In [1]: import numpy as np

In [2]: np.set_printoptions(precision=2, suppress=True, linewidth=160, sign=" ")

In [3]: def tidy(a):
   ...:     return np.round(a, 2) + 0
   ...: 

In [4]: W0 = np.loadtxt("out7.csv", delimiter=",")

In [5]: W0
Out[5]: 
array([[ 1.,  3.,  3.,  0.,  1.,  0.],
       [ 3.,  1.,  1.,  0.,  0.,  0.],
       [ 0.,  3.,  1.,  3.,  1.,  0.],
       [ 3.,  1.,  0.,  2.,  1.,  0.],
       [ 0.,  1.,  0.,  1.,  3.,  0.],
       [ 0.,  0.,  0.,  0.,  0.,  1.]])

In [6]: u = np.array([3, 0, 8, 0, 6, 5])

In [7]: B = W0 + np.outer(u, np.eye(6)[1])

In [8]: B
Out[8]: 
array([[  1.,   6.,   3.,   0.,   1.,   0.],
       [  3.,   1.,   1.,   0.,   0.,   0.],
       [  0.,  11.,   1.,   3.,   1.,   0.],
       [  3.,   1.,   0.,   2.,   1.,   0.],
       [  0.,   7.,   0.,   1.,   3.,   0.],
       [  0.,   5.,   0.,   0.,   0.,   1.]])

In [9]: np.linalg.matrix_rank(np.linalg.inv(B) - np.linalg.inv(W0), tol=1e-8)
Out[9]: np.int64(1)

In [10]: np.linalg.matrix_rank(B - W0)
Out[10]: np.int64(1)

In [11]: data = -3 * np.eye(5) + np.eye(5, k=1)

In [12]: data
Out[12]: 
array([[-3.,  1.,  0.,  0.,  0.],
       [ 0., -3.,  1.,  0.,  0.],
       [ 0.,  0., -3.,  1.,  0.],
       [ 0.,  0.,  0., -3.,  1.],
       [ 0.,  0.,  0.,  0., -3.]])

In [13]: rng = np.random.default_rng(5956)

In [14]: labels = rng.permutation(5)

In [15]: labels
Out[15]: array([ 3,  2,  0,  4,  1])

In [16]: B = data[labels][:, labels]

In [17]: np.trace(B)
Out[17]: np.float64(-15.0)

In [18]: np.diag(B)
Out[18]: array([-3., -3., -3., -3., -3.])

In [19]: tidy(np.sort(np.abs(np.linalg.eigvals(B))))
Out[19]: array([ 3.,  3.,  3.,  3.,  3.])
